In [1]: import numpy as np

In [2]: import numpy.linalg as la

In [3]: np.set_printoptions(precision=2, suppress=True, linewidth=200)

In [4]: J = np.load("case9.npy")

In [5]: J
Out[5]: 
array([[-0.2 ,  0.54, -0.4 ],
       [ 1.23, -3.42, -0.88],
       [-1.58,  3.44,  1.2 ],
       [-1.21,  4.23,  1.29],
       [-0.55,  1.3 ,  0.84],
       [ 1.26, -3.05, -1.27],
       [-1.12,  3.53,  1.32],
       [-0.07,  0.02,  0.67],
       [ 1.12, -3.07, -1.45],
       [ 0.89, -2.39, -1.23],
       [-0.82,  1.5 ,  0.83],
       [-1.29,  3.22,  0.86],
       [-0.76,  1.63,  0.31],
       [ 0.64, -1.56, -0.78],
       [ 0.65, -1.  , -0.56],
       [ 0.18, -0.32,  0.01],
       [ 0.61, -1.22, -0.74],
       [-0.85,  3.17,  1.64],
       [-0.94,  1.67,  0.26],
       [-0.31,  0.33, -0.15],
       [ 0.71, -1.67, -0.81],
       [-0.65,  1.65,  0.39],
       [ 1.57, -3.44, -1.15],
       [-0.33,  1.47,  0.81],
       [ 0.5 ,  0.9 , -0.06],
       [ 0.53, -1.86, -0.77],
       [ 1.36, -3.42, -1.32]])

In [6]: w1 = np.array([[-9, 3, 6, -6, 2, 4], [5, -1, 3, -7, 9, 6], [7, 4, -2, -4, 6, -9]])

In [7]: c = np.array([5, 2, 4, 1, 1, 3])

In [8]: act = np.maximum(J @ w1 + c, 0)

In [9]: la.matrix_rank(act)
Out[9]: np.int64(6)

In [10]: W2 = np.array([[3, 0], [-1, -1], [0, -3], [2, 2], [-3, -2], [-3, 2]])

In [11]: w1 @ W2
Out[11]: 
array([[-60, -29],
       [-43, -28],
       [ 18, -36]])

In [12]: Xs = J - J.mean(axis=1)
ValueError: operands could not be broadcast together with shapes (27,3) (27,) 


In [13]: Xs = J - J.mean(axis=0)

In [14]: left, s, Vt = la.svd(Xs, full_matrices=False)

In [15]: np.abs(Vt[-1])
Out[15]: array([0.92, 0.39, 0.1 ])

In [16]: s ** 2 / (s ** 2).sum()
Out[16]: array([0.98, 0.01, 0.01])

In [17]: round((s ** 2).sum() ** 2 / (s ** 4).sum(), 2)
Out[17]: np.float64(1.04)

In [18]: Vt[0] * np.sign(Vt[0, np.abs(Vt[0]).argmax()])
Out[18]: array([-0.33,  0.88,  0.33])

In [19]: la.matrix_rank(Xs)
Out[19]: np.int64(3)

In [20]: np.searchsorted(np.cumsum(s ** 2) / (s ** 2).sum(), 0.9) + 1
Out[20]: np.int64(1)

In [21]: np.round(Xs.mean(axis=0), 2) + 0
Out[21]: array([0., 0., 0.])
